In [1]: import numpy as np

In [2]: np.set_printoptions(suppress=True, linewidth=100)

In [3]: rd = lambda a: np.round(a, 3) + 0

In [4]: E = np.tanh(np.array([[-0.3],
   ...:     [0.0],
   ...:     [0.1],
   ...:     [-0.4],
   ...:     [0.1],
   ...:     [1.0],
   ...:     [1.3],
   ...:     [1.2],
   ...:     [-1.0],
   ...:     [-0.8],
   ...:     [0.6],
   ...:     [1.3],
   ...:     [-1.0],
   ...:     [-1.9],
   ...:     [1.9],
   ...:     [0.9],
   ...:     [-0.6],
   ...:     [-0.4],
   ...:     [0.7],
   ...:     [0.2],
   ...:     [-0.8],
   ...:     [0.5],
   ...:     [-0.5],
   ...:     [0.8],
   ...:     [0.8],
   ...:     [1.2]]) @ np.array([[1.4, 0.1, -0.8]]))

In [5]: print(rd(E))
[[-0.397 -0.03   0.235]
 [ 0.     0.     0.   ]
 [ 0.139  0.01  -0.08 ]
 [-0.508 -0.04   0.31 ]
 [ 0.139  0.01  -0.08 ]
 [ 0.885  0.1   -0.664]
 [ 0.949  0.129 -0.778]
 [ 0.933  0.119 -0.744]
 [-0.885 -0.1    0.664]
 [-0.808 -0.08   0.565]
 [ 0.686  0.06  -0.446]
 [ 0.949  0.129 -0.778]
 [-0.885 -0.1    0.664]
 [-0.99  -0.188  0.909]
 [ 0.99   0.188 -0.909]
 [ 0.851  0.09  -0.617]
 [-0.686 -0.06   0.446]
 [-0.508 -0.04   0.31 ]
 [ 0.753  0.07  -0.508]
 [ 0.273  0.02  -0.159]
 [-0.808 -0.08   0.565]
 [ 0.604  0.05  -0.38 ]
 [-0.604 -0.05   0.38 ]
 [ 0.808  0.08  -0.565]
 [ 0.808  0.08  -0.565]
 [ 0.933  0.119 -0.744]]

In [6]: W2 = E[[14, 1]].astype(float)

In [7]: for _ in range(4):
   ...:     idx = np.linalg.norm(E[:, None] - W2, axis=-1).argmin(axis=1)
   ...:     W2 = np.array([E[idx == j].mean(axis=0) for j in range(2)])
   ...: 

In [8]: print(idx)
[1 1 1 1 1 0 0 0 1 1 0 0 1 1 0 0 1 1 0 0 1 0 1 0 0 0]

In [9]: print(rd(W2))
[[ 0.802  0.095 -0.604]
 [-0.523 -0.057  0.376]]

In [10]: C2 = np.cov(E, rowvar=False)

In [11]: print(rd(np.linalg.eigvalsh(C2)[::-1]))
[0.867 0.003 0.   ]

In [12]: print(np.argsort(-E.std(axis=0).round(6), kind="stable"))
[0 2 1]

In [13]: print(C2.shape)
(3, 3)

In [14]: print(rd(C2))
[[ 0.548  0.065 -0.412]
 [ 0.065  0.008 -0.05 ]
 [-0.412 -0.05   0.314]]

In [15]: print(rd(np.polyfit(E[:, 1], E[:, 0], 1)))
[ 7.807 -0.007]

In [16]: print(np.argwhere(np.triu(np.abs(np.corrcoef(E.T)) > 0.8, 1)))
[[0 1]
 [0 2]
 [1 2]]

In [17]: U, sigma, Vt = np.linalg.svd(E)

In [18]: print(rd(sigma))
[4.746 0.29  0.025]

In [19]: B = U[:, :1] @ np.diag(sigma[:1]) @ Vt[:1]

In [20]: print(np.linalg.matrix_rank(B))
1

In [21]: print(np.linalg.matrix_rank(E, rtol=0.05))
2

In [22]: cen = E - E.mean(axis=0)

In [23]: evecs = np.linalg.svd(cen)[2][:1]

In [24]: B = cen - cen @ evecs.T @ evecs

In [25]: print(rd(np.diag(evecs.T @ evecs)))
[0.631 0.009 0.36 ]

In [26]: print(np.linalg.norm(B, axis=1).round(6).argmax())
13

In [27]: print(rd((cen @ evecs.T).std(axis=0)))
[0.913]

In [28]: def softmax(z):
    ...:     e = np.exp(z - z.max(axis=-1, keepdims=True))
    ...:     return e / e.sum(axis=-1, keepdims=True)
    ...: 

In [29]: print(rd(softmax(E[24])))
[0.576 0.278 0.146]

In [30]: print(rd(softmax(E[24] + -3)))
[0.576 0.278 0.146]

In [31]: att = E @ E.T / np.sqrt(3)

In [32]: print(rd(softmax(att)[24] @ E))
[ 0.472  0.059 -0.367]

In [33]: F = np.load("w.npy")

In [34]: print(F)
[[ 0.9   -2.651  0.5  ]
 [-0.1    0.229 -0.4  ]
 [ 0.1   -0.44  -0.3  ]
 [-0.6    1.836 -1.1  ]
 [ 0.7   -2.176 -0.9  ]
 [-0.1    0.297 -0.7  ]
 [ 1.5   -4.568 -0.9  ]
 [-0.2    0.777  0.6  ]
 [ 0.6   -1.893 -1.   ]
 [ 0.8   -2.338 -0.8  ]
 [-1.1    3.133 -0.8  ]
 [-0.5    1.529  1.1  ]
 [ 1.5   -4.603  0.5  ]
 [ 1.2   -3.48  -2.1  ]]

In [35]: B = np.c_[F[:, :1] @ np.array([[0]]), np.array([2, -2, 1, -3, 1, -3, 1, 3, 0, -3, 0, -1, 2, -3])]

In [36]: print(B)
[[ 0.  2.]
 [ 0. -2.]
 [ 0.  1.]
 [ 0. -3.]
 [ 0.  1.]
 [ 0. -3.]
 [ 0.  1.]
 [ 0.  3.]
 [ 0.  0.]
 [ 0. -3.]
 [ 0.  0.]
 [ 0. -1.]
 [ 0.  2.]
 [ 0. -3.]]

In [37]: print(np.linalg.matrix_rank(B))
1

In [38]: W2 = F[[4, 13]].astype(float)

In [39]: for _ in range(6):
    ...:     idx = np.linalg.norm(F[:, None] - W2, axis=-1).argmin(axis=1)
    ...:     W2 = np.array([F[idx == j].mean(axis=0) for j in range(2)])
    ...: 

In [40]: print(idx)
[1 0 0 0 1 0 1 0 1 1 0 0 1 1]

In [41]: print(np.abs(W2[1] - W2[0]).argmax())
1

In [42]: print(rd(W2[1] - W2[0]))
[ 1.386 -4.153 -0.443]

In [43]: print(rd(W2))
[[-0.357  1.052 -0.229]
 [ 1.029 -3.101 -0.671]]

In [44]: m1 = np.load("test11.npy")

In [45]: print(m1)
[[-0.976  0.912 -0.653]
 [ 0.883 -0.397  0.462]
 [ 0.883 -0.397  0.462]
 [-0.485  0.207 -0.188]
 [ 0.949 -0.933  0.565]
 [-0.952  0.753 -0.578]
 [ 0.786 -0.397  0.363]
 [ 0.03  -0.07   0.01 ]
 [ 0.686 -0.831  0.282]
 [ 0.887 -0.941  0.454]
 [ 0.647  0.     0.273]
 [ 0.994 -0.983  0.77 ]
 [-0.945  0.508 -0.565]
 [-0.872  0.869 -0.438]
 [ 0.623 -0.397  0.254]
 [-0.706  0.647 -0.3  ]
 [ 0.992 -0.454  0.757]
 [-0.405  0.454 -0.149]
 [-0.879 -0.139 -0.462]]

In [46]: # rows 1 and 2 are equal

In [47]: B = np.c_[m1[:, :1] @ np.array([[6]]), np.array([-2, -5, 5, 0, 3, 1, 0, -1, 2, -5, 3, 3, 0, -3, -5, 5, 1, 2, -3])]

In [48]: print(rd(B))
[[-5.856 -2.   ]
 [ 5.298 -5.   ]
 [ 5.298  5.   ]
 [-2.91   0.   ]
 [ 5.694  3.   ]
 [-5.712  1.   ]
 [ 4.716  0.   ]
 [ 0.18  -1.   ]
 [ 4.116  2.   ]
 [ 5.322 -5.   ]
 [ 3.882  3.   ]
 [ 5.964  3.   ]
 [-5.67   0.   ]
 [-5.232 -3.   ]
 [ 3.738 -5.   ]
 [-4.236  5.   ]
 [ 5.952  1.   ]
 [-2.43   2.   ]
 [-5.274 -3.   ]]

In [49]: print(np.linalg.matrix_rank(B))
2

In [50]: print(np.linalg.matrix_rank(np.c_[m1, B]))
4

In [51]: print(rd(np.linalg.norm(np.linalg.qr(m1)[0].T @ B, axis=0) ** 2 / ((B ** 2).sum(axis=0) + 1e-12)))
[1.    0.146]

In [52]: print(rd(np.linalg.lstsq(m1, B[:, 0])[0]))
[6. 0. 0.]

In [53]: J = np.load("arr.npy")

In [54]: print(J)
[[ 1  1 -1 -1  1  1 -1 -1]
 [ 1  1  1  1  1  1  1  1]
 [ 1 -1 -1  1 -1  1  1 -1]
 [ 1 -1  1 -1 -1  1 -1  1]]

In [55]: B = J[0, 0] * J[1:] - np.outer(J[1:, 0], J[0])

In [56]: print(B)
[[ 0  0  2  2  0  0  2  2]
 [ 0 -2  0  2 -2  0  2  0]
 [ 0 -2  2  0 -2  0  0  2]]

In [57]: print(J[:, 0] / J[0, 0])
[1. 1. 1. 1.]

In [58]: B = np.array([[4, 7], [0, 1], [8, 1]])

In [59]: arr = np.tile(B, (2, 3))

In [60]: print(arr)
[[4 7 4 7 4 7]
 [0 1 0 1 0 1]
 [8 1 8 1 8 1]
 [4 7 4 7 4 7]
 [0 1 0 1 0 1]
 [8 1 8 1 8 1]]

In [61]: # column 2 repeats column 0

In [62]: B = np.array([[2, 2], [3, 2], [3, 1], [0, 0], [3, 0], [0, 3]])

In [63]: print(np.linalg.matrix_rank(arr @ B))
2

In [64]: print(np.einsum("ik,kj->ij", arr, B))
[[53 47]
 [ 3  5]
 [67 29]
 [53 47]
 [ 3  5]
 [67 29]]

In [65]: B @ arr
Traceback (most recent call last):
  Cell In[65], line 1
    B @ arr
ValueError: matmul: Input operand 1 has a mismatch in its core dimension 0, with gufunc signature (n?,k),(k,m?)->(n?,m?) (size 6 is different from 2)


In [66]: print(B.T @ arr.T)
[[53  3 67 53  3 67]
 [47  5 29 47  5 29]]

In [67]: rng = np.random.default_rng(216)

In [68]: W0 = rng.normal(size=(11, 3))

In [69]: W0 = 5 * W0 / np.linalg.norm(W0, axis=1, keepdims=True)

In [70]: print(rd(W0))
[[ 0.436  4.251  2.596]
 [ 2.619  1.59  -3.951]
 [ 1.72   4.65  -0.65 ]
 [ 1.687  4.34   1.823]
 [-0.679 -4.713 -1.527]
 [ 2.853 -2.575  3.199]
 [-0.5    4.971 -0.202]
 [ 1.755 -2.233 -4.115]
 [ 1.793 -0.763 -4.605]
 [-1.482 -4.738 -0.597]
 [ 2.852  2.562  3.21 ]]

In [71]: d = np.linalg.norm(W0[:, None] - W0[None], axis=-1)

In [72]: print(np.unravel_index(d.round(6).argmax(), d.shape))
(np.int64(3), np.int64(4))

In [73]: print(np.linalg.matrix_rank(d ** 2))
4

In [74]: print(d.mean(axis=1).argmax())
9

In [75]: print(np.flatnonzero(d[1] < d.mean() / 2))
[1 8]

In [76]: print(d[1].round(6).argsort(kind="stable")[:4])
[1 8 7 2]

In [77]: print((d + 1e9 * np.eye(11)).round(6).argmin(axis=1))
[ 3  8  6  0  9 10  2  8  7  4  3]

In [78]: idx = W0[:, 0] > np.median(W0[:, 0])

In [79]: r0 = W0[idx].mean(axis=0) - W0[~idx].mean(axis=0)

In [80]: print(((W0 - W0.mean(axis=0)) @ r0 > 0).astype(int))
[0 1 0 0 1 1 0 1 1 1 0]

In [81]: print(rd((((W0 - W0.mean(axis=0)) @ r0 > 0) == idx).mean()))
0.727

In [82]: print(np.argsort(-np.abs(r0).round(6), kind="stable"))
[0 1 2]

In [83]: print(idx.astype(int))
[0 1 0 0 0 1 0 1 1 0 1]

In [84]: cen = W0 - W0.mean(axis=0)

In [85]: U, sigma, Vt = np.linalg.svd(cen, full_matrices=False)

In [86]: print(rd(Vt[0] * np.sign(Vt[0, np.abs(Vt[0]).argmax()])))
[0.108 0.904 0.413]

In [87]: print(rd(sigma ** 2 / (sigma ** 2).sum()))
[0.641 0.276 0.083]

In [88]: print(np.linalg.matrix_rank(cen))
3

In [89]: print((np.sign(U[:, 0]) == np.sign(U[0, 0])).astype(int))
[1 0 1 1 0 0 1 0 0 0 1]

In [90]: print(rd(np.abs(Vt[-1])))
[0.992 0.126 0.017]

In [91]: print(rd(cen.mean(axis=0)))
[0. 0. 0.]

In [92]: vec = np.array([-1, 2, 2])

In [93]: y = W0 @ vec

In [94]: print(rd(np.linalg.pinv(W0) @ W0))
[[1. 0. 0.]
 [0. 1. 0.]
 [0. 0. 1.]]

In [95]: print(rd(np.linalg.lstsq(W0, y)[0]))
[-1.  2.  2.]

In [96]: print(rd(np.linalg.solve(W0.T @ W0, W0.T @ y)))
[-1.  2.  2.]

In [97]: y = y + 0.02 * rng.normal(size=11)

In [98]: print(rd(y))
[ 13.232  -7.35    6.31   10.603 -11.787  -1.599  10.017 -14.467 -12.521  -9.185   8.679]

In [99]: beta, *_ = np.linalg.lstsq(W0, y)

In [100]: print(rd(np.linalg.norm(y - W0 @ beta)))
0.058

In [101]: A = np.load("mat.npy")

In [102]: print(A)
[[-2 -2 -1 -1]
 [-1  2  2 -2]
 [ 1  1  8 -1]
 [-2  1  2  9]]

In [103]: B = np.array([[-1, -1, 2], [1, -1, 1], [0, 2, -2], [-1, 2, 2]])

In [104]: print(np.einsum("ij,ij->i", A, A))
[10 13 67 90]

In [105]: print(np.vstack([A, B.T]).shape)
(7, 4)

In [106]: print(B.T @ A.T)
[[  1   5   1  -6]
 [  0  -1  12  23]
 [ -6  -8 -15  11]]

In [107]: print(np.einsum("ik,kj->ij", A, B))
[[  1   0  -6]
 [  5  -1  -8]
 [  1  12 -15]
 [ -6  23  11]]

In [108]: blk = np.stack([A, -3 * A, A[::-1]])

In [109]: print(rd(np.linalg.det(blk)))
[  -522. -42282.   -522.]

In [110]: print(np.einsum("bij,cij->bc", blk, blk))
[[ 180 -540   20]
 [-540 1620  -60]
 [  20  -60  180]]

In [111]: print(rd(np.linalg.norm(blk, axis=(1, 2))))
[13.416 40.249 13.416]

In [112]: idx = rng.permutation(4)

In [113]: B = A[:, idx] * rng.choice([-1, 1], 4)

In [114]: print(B)
[[ 1 -2 -2  1]
 [ 2 -1  2 -2]
 [ 1  1  1 -8]
 [-9 -2  1 -2]]

In [115]: U, _, Vt = np.linalg.svd(A.T @ B)

In [116]: print(idx)
[3 0 1 2]

In [117]: print(rd(np.linalg.lstsq(A, B)[0]))
[[ 0.  1.  0.  0.]
 [ 0.  0.  1.  0.]
 [ 0.  0.  0. -1.]
 [-1.  0.  0.  0.]]

In [118]: K = np.load("block12.npy")

In [119]: print(K)
[[ 2.  0.]
 [ 0. -1.]]

In [120]: # equal to its transpose

In [121]: print(rd(np.linalg.matrix_power(K, 3)))
[[ 8.  0.]
 [ 0. -1.]]

In [122]: print((K - K.T) / 2)
[[0. 0.]
 [0. 0.]]

In [123]: print((K + K.T) / 2)
[[ 2.  0.]
 [ 0. -1.]]

In [124]: P = E @ np.linalg.solve(E.T @ E, E.T)

In [125]: print(np.allclose(P @ P, P))
True

In [126]: print(rd(np.diag(P)))
[0.086 0.    0.014 0.107 0.014 0.089 0.156 0.139 0.089 0.064 0.091 0.156 0.089 0.487 0.487 0.07
 0.091 0.107 0.072 0.049 0.064 0.107 0.107 0.064 0.064 0.139]

In [127]: print(rd(np.trace(P)))
3.0
